$ python -q
>>> import numpy as np
>>> np.set_printoptions(suppress=True, linewidth=140)
>>> def tidy(a):
...     return np.round(a, 3) + 0
... 
>>> rng = np.random.default_rng(292)
>>> m1 = np.array([[-5, -5, 2, 6], [5, -7, 6, 9], [9, -9, -7, -1], [-4, -4, 7, -9]]) * (rng.random((4, 4)) < 0.3)
>>> m1
array([[ 0,  0,  0,  0],
       [ 5, -7,  0,  0],
       [ 9, -9,  0,  0],
       [ 0,  0,  0,  0]])
>>> Uu, sigma, VT = np.linalg.svd(m1)
>>> np.argmax(sigma[:-1] / (sigma[1:] + 1e-6)) + 1
np.int64(2)
>>> tidy(sigma)
array([15.317,  1.175,  0.   ,  0.   ])
>>> B = Uu[:, :2] @ np.diag(sigma[:2]) @ VT[:2]
>>> np.linalg.matrix_rank(B)
np.int64(2)
>>> P = np.triu(np.array([[-4, 3, 1, 3], [-1, -3, -5, -3], [-4, 4, -4, 3], [0, 3, -2, 1]]), 1) + np.eye(4)
>>> B = P @ m1 @ np.linalg.inv(P)
>>> tidy(np.linalg.det(B))
np.float64(0.0)
>>> np.linalg.matrix_rank(B)
np.int64(2)
>>> tidy(np.poly(B))
array([1., 7., 0., 0., 0.])
>>> rk = np.linalg.matrix_rank(m1)
>>> rk
np.int64(2)
>>> ns = np.linalg.svd(m1)[2][rk:].T
>>> m1 @ ns
array([[0., 0.],
       [0., 0.],
       [0., 0.],
       [0., 0.]])
>>> [int(np.linalg.matrix_rank(m1[:, :j + 1])) for j in range(4)]
[1, 2, 2, 2]
>>> np.linalg.matrix_rank(m1.T @ m1), np.linalg.matrix_rank(m1 @ m1.T)
(np.int64(2), np.int64(2))
>>> vec = np.array([2, 3, 0, 3])
>>> h1 = np.maximum(m1 @ vec, 0)
>>> h1
array([0, 0, 0, 0])
>>> m1 * (h1 > 1e-9)[:, None]
array([[0, 0, 0, 0],
       [0, 0, 0, 0],
       [0, 0, 0, 0],
       [0, 0, 0, 0]])
>>> m1.T @ h1
array([0, 0, 0, 0])
>>> gram = m1.T @ m1
>>> tidy(np.linalg.eigvalsh(gram)[::-1])
array([234.619,   1.381,   0.   ,   0.   ])
>>> np.linalg.matrix_rank(gram)
np.int64(2)
>>> np.trace(gram), (m1 ** 2).sum()
(np.int64(236), np.int64(236))
>>> np.allclose(gram, gram.T)
True
>>> feats = np.array([[0.0, 1.0, -4.0], [1.0, 0.0, 0.0], [-4.0, 0.0, 0.0]])
>>> np.allclose(feats[:-1].T @ np.linalg.lstsq(feats[:-1].T, feats[-1])[0], feats[-1])
True
>>> tidy(feats @ np.linalg.pinv(feats) @ feats)
array([[ 0.,  1., -4.],
       [ 1.,  0.,  0.],
       [-4.,  0.,  0.]])
>>> np.linalg.lstsq(feats[:-1].T, feats[-1])[2]
np.int32(2)
>>> np.abs(np.diag(np.linalg.qr(feats)[1])) > 1e-9
array([ True,  True, False])
>>> rk = np.linalg.matrix_rank(feats)
>>> rk
np.int64(2)
>>> ns = np.linalg.svd(feats)[2][rk:].T
>>> np.allclose(feats @ ns, 0)
True
>>> [int(np.linalg.matrix_rank(np.delete(feats, i, axis=0))) for i in range(3)]
[1, 2, 2]
>>> tidy(ns @ ns.T)
array([[0.   , 0.   , 0.   ],
       [0.   , 0.941, 0.235],
       [0.   , 0.235, 0.059]])
>>> ev, evecs = np.linalg.eigh(feats)
>>> vec = np.array([5, 0, -2])
>>> vec @ feats @ vec
np.float64(80.0)
>>> tidy(np.linalg.eigvalsh(feats[1:, 1:]))
array([0., 0.])
>>> np.abs(feats).sum(axis=1).max(), tidy(np.abs(ev).max())
(np.float64(5.0), np.float64(4.123))
>>> Uu, sigma, VT = np.linalg.svd(feats)
>>> evecs = VT[:(sigma > 1e-8).sum()]
>>> vec = feats[1] + 3 * feats[2] + rng.integers(2) * np.eye(3)[0]
>>> vec
array([-10.,   0.,   0.])
>>> np.linalg.matrix_rank(np.vstack([feats, vec]))
np.int64(2)
>>> data = np.load("arr.npy")
>>> data
array([[-0.002,  1.6  , -0.993],
       [-2.361,  1.764, -7.162],
       [ 0.8  ,  0.972,  1.406],
       [ 1.176, -1.684,  4.065],
       [ 1.188,  1.483,  2.115],
       [ 0.418, -2.71 ,  2.712],
       [-3.216,  0.826, -8.56 ],
       [ 1.208, -3.306,  5.12 ],
       [ 1.624, -2.833,  5.771],
       [-0.779, -1.015, -1.368],
       [ 1.637, -1.23 ,  4.8  ],
       [-0.799,  0.581, -2.383],
       [-1.204,  1.727, -4.123],
       [-1.599,  2.856, -5.801],
       [-0.009,  1.603, -1.005]])
>>> gram = np.cov(data, rowvar=False)
>>> tidy(data.std(axis=0))
array([1.445, 1.918, 4.44 ])
>>> gram.shape
(3, 3)
>>> tidy(np.corrcoef(data.T))
array([[ 1.   , -0.584,  0.976],
       [-0.584,  1.   , -0.745],
       [ 0.976, -0.745,  1.   ]])
>>> np.argsort(-data.std(axis=0).round(6), kind="stable")
array([2, 1, 0])
>>> tidy(np.linalg.eigvalsh(gram)[::-1])
array([25.537,  1.763,  0.   ])
>>> tidy(gram)
array([[ 2.236, -1.733,  6.71 ],
       [-1.733,  3.943, -6.802],
       [ 6.71 , -6.802, 21.122]])
>>> tidy(np.polyfit(data[:, 0], data[:, 1], 1))
array([-0.775, -0.057])
>>> np.median(data, axis=0)
array([-0.002,  0.826, -0.993])
>>> cen = (data - data.mean(axis=0)) / data.std(axis=0)
>>> np.argwhere(np.abs(cen) > 2)
array([[6, 0]])
>>> b = np.linalg.lstsq(np.delete(cen, 2, axis=1), cen[:, 2])[0]
>>> np.abs(b).argmax()
np.int64(0)
>>> cen = data - data.mean(axis=0)
>>> evecs = np.linalg.svd(cen)[2][:2]
>>> B = cen - cen @ evecs.T @ evecs
>>> np.linalg.norm(B, axis=1).round(6).argmax()
np.int64(1)
>>> tidy(np.cov(cen @ evecs.T, rowvar=False))
array([[25.537,  0.   ],
       [ 0.   ,  1.763]])
>>> tidy(B.std(axis=0))
array([0.016, 0.004, 0.006])
>>> tidy(np.diag(evecs.T @ evecs))
array([0.178, 0.951, 0.871])
>>> tidy((cen @ evecs.T).std(axis=0))
array([4.882, 1.283])
>>> J = np.array([[0.0, -0.6, 0.1, -0.8], [0.2, 0.3, -0.1, 0.4]])
>>> def softmax(z):
...     e = np.exp(z - z.max(axis=-1, keepdims=True))
...     return e / e.sum(axis=-1, keepdims=True)
... 
>>> tidy(softmax(10 * J[0]))
array([0.269, 0.001, 0.731, 0.   ])
>>> tidy(softmax(J).sum(axis=1))
array([1., 1.])
>>> tidy(softmax(J[0] + 3))
array([0.322, 0.177, 0.356, 0.145])
>>> scores = J @ J.T / np.sqrt(4)
>>> tidy(softmax(scores + np.triu(np.full(scores.shape, -np.inf), 1)))
array([[1. , 0. ],
       [0.4, 0.6]])
>>> tidy(softmax(scores))
array([[0.681, 0.319],
       [0.4  , 0.6  ]])
>>> softmax(scores).round(6).argmax(axis=1)
array([0, 1])
>>> gram = J.T @ J
>>> (J @ J.T).shape
(2, 2)
>>> np.linalg.matrix_rank(gram)
np.int64(2)
>>> vec = np.array([-2, 2, 0, 3])
>>> h1 = np.maximum(J @ vec, 0)
>>> np.flatnonzero(h1 > 1e-9)
array([1])
>>> tidy(np.tanh(J @ vec))
array([-0.999,  0.885])
>>> tidy(J.T @ h1)
array([ 0.28,  0.42, -0.14,  0.56])
>>> tidy(np.linalg.svd(J, compute_uv=False))
array([1.13 , 0.183])
>>> J.shape
(2, 4)
>>> np.linalg.matrix_rank(J)
np.int64(2)
>>> tidy(J - J[0])
array([[ 0. ,  0. ,  0. ,  0. ],
       [ 0.2,  0.9, -0.2,  1.2]])
>>> B = J / np.linalg.norm(J, axis=1, keepdims=True)
>>> gram = B @ B.T
>>> tidy(gram[0])
array([ 1.   , -0.927])
>>> tidy(np.linalg.norm(B, axis=1))
array([1., 1.])
>>> tidy(np.degrees(np.arccos(np.clip(gram[0, 1], -1, 1))))
np.float64(157.897)
>>> (gram - 2 * np.eye(2)).round(6).argmax(axis=1)
array([1, 0])
>>> tidy(gram)
array([[ 1.   , -0.927],
       [-0.927,  1.   ]])
>>> B = np.array([[3, 3, -3], [-2, 1, 0], [2, 1, 1]])
>>> F = np.triu(B, 1)
>>> F
array([[ 0,  3, -3],
       [ 0,  0,  0],
       [ 0,  0,  0]])
>>> np.argsort(-np.linalg.norm(F, axis=0).round(6), kind="stable")[:3]
array([1, 2, 0])
>>> [round(float(x), 3) for x in np.linalg.svd(F, compute_uv=False)[:3]]
[4.243, 0.0, 0.0]
